$ ipython --no-banner

In [1]: import numpy as np

In [2]: np.set_printoptions(suppress=True, linewidth=140)

In [3]: M = np.array([[0, 1, 1, 0, 2],
   ...:     [1, 2, 1, 0, 1],
   ...:     [2, 0, 2, 2, 0],
   ...:     [2, 0, 0, 2, 0],
   ...:     [2, 0, 0, 0, 0],
   ...:     [2, 0, 0, 0, 1],
   ...:     [2, 0, 0, 0, 2],
   ...:     [0, 1, 0, 1, 2],
   ...:     [1, 2, 1, 2, 0],
   ...:     [0, 0, 1, 1, 0],
   ...:     [0, 2, 1, 0, 0],
   ...:     [0, 1, 0, 1, 2],
   ...:     [2, 1, 2, 0, 0],
   ...:     [2, 1, 0, 0, 1],
   ...:     [2, 0, 1, 2, 2],
   ...:     [1, 1, 0, 1, 0]])

In [4]: M[:, 3] = -2 * M[:, 4]

In [5]: print(M)
[[ 0  1  1 -4  2]
 [ 1  2  1 -2  1]
 [ 2  0  2  0  0]
 [ 2  0  0  0  0]
 [ 2  0  0  0  0]
 [ 2  0  0 -2  1]
 [ 2  0  0 -4  2]
 [ 0  1  0 -4  2]
 [ 1  2  1  0  0]
 [ 0  0  1  0  0]
 [ 0  2  1  0  0]
 [ 0  1  0 -4  2]
 [ 2  1  2  0  0]
 [ 2  1  0 -2  1]
 [ 2  0  1 -4  2]
 [ 1  1  0  0  0]]

In [6]: d = np.linalg.norm(M[:, None] - M[None], axis=-1)

In [7]: print(d[3].round(6).argsort(kind="stable")[:4])
[ 3  4 15  2]

In [8]: print((d + 1e9 * np.eye(16)).round(6).argmin(axis=1))
[ 7 13 12  4  3 13 14 11 10 15  8  7  2  5  6  3]

In [9]: print(d.mean(axis=1).argmax())
6

In [10]: print(np.round(np.linalg.norm(M - M.mean(axis=0), axis=1), 2))
[2.94 1.38 2.53 2.22 2.22 1.34 2.94 2.99 2.24 2.33 2.53 2.99 2.43 1.14 2.9  1.95]

In [11]: print(np.unravel_index(d.round(6).argmax(), d.shape))
(np.int64(2), np.int64(7))

In [12]: print(d[3].round(2))
[5.1  3.32 2.   0.   0.   2.24 4.47 5.   2.45 2.24 3.   5.   2.24 2.45 4.58 1.41]

In [13]: print(d.shape)
(16, 16)

In [14]: print(np.round(np.linalg.norm(M, axis=1), 2))
[4.69 3.32 2.83 2.   2.   3.   4.9  4.58 2.45 1.   2.24 4.58 3.   3.16 5.   1.41]

In [15]: print(d[:5, :5].round(2))
[[0.   2.65 5.1  5.1  5.1 ]
 [2.65 0.   3.32 3.32 3.32]
 [5.1  3.32 0.   2.   2.  ]
 [5.1  3.32 2.   0.   0.  ]
 [5.1  3.32 2.   0.   0.  ]]

In [16]: print(np.linalg.matrix_rank(d ** 2))
6

In [17]: lab = M[:, 1] > np.median(M[:, 1])

In [18]: u = M[lab].mean(axis=0) - M[~lab].mean(axis=0)

In [19]: print(((M - M.mean(axis=0)) @ u > 0).astype(int))
[0 1 1 1 1 0 0 0 1 1 1 0 1 0 0 1]

In [20]: print(np.argsort(-np.abs(u).round(6), kind="stable"))
[1 3 0 4 2]

In [21]: print(lab.astype(int))
[0 1 0 0 0 0 0 0 1 0 1 0 0 0 0 0]

In [22]: rank = np.linalg.matrix_rank(M)

In [23]: print(rank)
4

In [24]: ns = np.linalg.svd(M)[2][rank:].T

In [25]: print(np.allclose(M @ ns, 0))
True

In [26]: print(np.round(M @ ns, 2) + 0)
[[0.]
 [0.]
 [0.]
 [0.]
 [0.]
 [0.]
 [0.]
 [0.]
 [0.]
 [0.]
 [0.]
 [0.]
 [0.]
 [0.]
 [0.]
 [0.]]

In [27]: print(np.round(ns[:, 0] / ns[np.abs(ns[:, 0]).round(6).argmax(), 0], 2) + 0)
[0.  0.  0.  0.5 1. ]

In [28]: print(ns.shape)
(5, 1)

In [29]: print([int(np.linalg.matrix_rank(M[:i])) for i in range(1, len(M) + 1)])
[1, 2, 3, 4, 4, 4, 4, 4, 4, 4, 4, 4, 4, 4, 4, 4]

In [30]: print(np.linalg.matrix_rank(M.T @ M), np.linalg.matrix_rank(M @ M.T))
4 4
